$ python -q
>>> import numpy as np
>>> np.set_printoptions(precision=2, suppress=True, linewidth=200)
>>> J = np.diag(10 * np.array([0, -1, -4, 2, 5, -5, 2])) + np.array([[4, 5, 1, 5, 5, 2, 2],
...     [4, 1, 0, 5, 4, 1, 4],
...     [2, 2, 1, 2, 3, 2, 5],
...     [4, 0, 2, 1, 4, 2, 0],
...     [1, 1, 1, 5, 3, 3, 1],
...     [0, 0, 1, 4, 5, 5, 0],
...     [4, 4, 4, 3, 0, 5, 3]])
>>> J
array([[  4,   5,   1,   5,   5,   2,   2],
       [  4,  -9,   0,   5,   4,   1,   4],
       [  2,   2, -39,   2,   3,   2,   5],
       [  4,   0,   2,  21,   4,   2,   0],
       [  1,   1,   1,   5,  53,   3,   1],
       [  0,   0,   1,   4,   5, -45,   0],
       [  4,   4,   4,   3,   0,   5,  23]])
>>> other = np.array([[2, 1, 1],
...     [2, 2, 2],
...     [1, 2, 0],
...     [0, 0, 2],
...     [1, 2, 0],
...     [0, 0, 2],
...     [2, 2, 0]])
>>> np.vstack([J, other.T]).shape
(10, 7)
>>> other.T @ J.T
array([[ 28,   2, -18,  14,  60,   6,  66],
       [ 30,   2, -56,  16, 113,  12,  66],
       [ 28,  -2,  14,  50,  19, -82,  28]])
>>> np.linalg.matrix_rank(np.vstack([J, other.T]))
np.int64(7)
>>> np.einsum("ik,kj->ji", J, other)
array([[ 28,   2, -18,  14,  60,   6,  66],
       [ 30,   2, -56,  16, 113,  12,  66],
       [ 28,  -2,  14,  50,  19, -82,  28]])
>>> J @ other
array([[ 28,  30,  28],
       [  2,   2,  -2],
       [-18, -56,  14],
       [ 14,  16,  50],
       [ 60, 113,  19],
       [  6,  12, -82],
       [ 66,  66,  28]])
>>> w1 = np.array([[2, 1, 0, 1, 1, 2],
...     [-2, 1, -2, 0, 0, 1],
...     [0, 1, -1, -2, 1, -2],
...     [2, -2, 1, 2, 2, -2],
...     [2, 0, -1, -1, -2, 0],
...     [-2, -1, 0, 1, -2, 0],
...     [-1, -2, -1, -2, 1, -1]])
>>> c = np.array([-5, -4, -3, -1, -2, -5])
>>> H = np.maximum(J @ w1 + c, 0)
>>> H
array([[  7,   0,   0,   4,   1,   0],
       [ 33,   0,  12,   2,   6,   0],
       [  0,   0,  26,  72,   0,  70],
       [ 49,   0,  12,  39,  34,   0],
       [104,   0,   0,   0,   0,   0],
       [103,  34,   0,   0,  87,   0],
       [  0,   0,   0,   0,  25,   0]])
>>> (H > 0).astype(int)
array([[1, 0, 0, 1, 1, 0],
       [1, 0, 1, 1, 1, 0],
       [0, 0, 1, 1, 0, 1],
       [1, 0, 1, 1, 1, 0],
       [1, 0, 0, 0, 0, 0],
       [1, 1, 0, 0, 1, 0],
       [0, 0, 0, 0, 1, 0]])
>>> cent = np.array([[3, -2], [-3, -2], [3, -3], [0, 3], [1, 0], [2, -1]])
>>> w1 @ cent
array([[  8,  -5],
       [-13,   7],
       [ -9,  -3],
       [ 13,   5],
       [  1,  -4],
       [ -5,   9],
       [ -1,   4]])
>>> H @ cent
array([[  22,   -2],
       [ 141,  -96],
       [ 218,   68],
       [ 217,  -17],
       [ 312, -208],
       [ 294, -274],
       [  25,    0]])
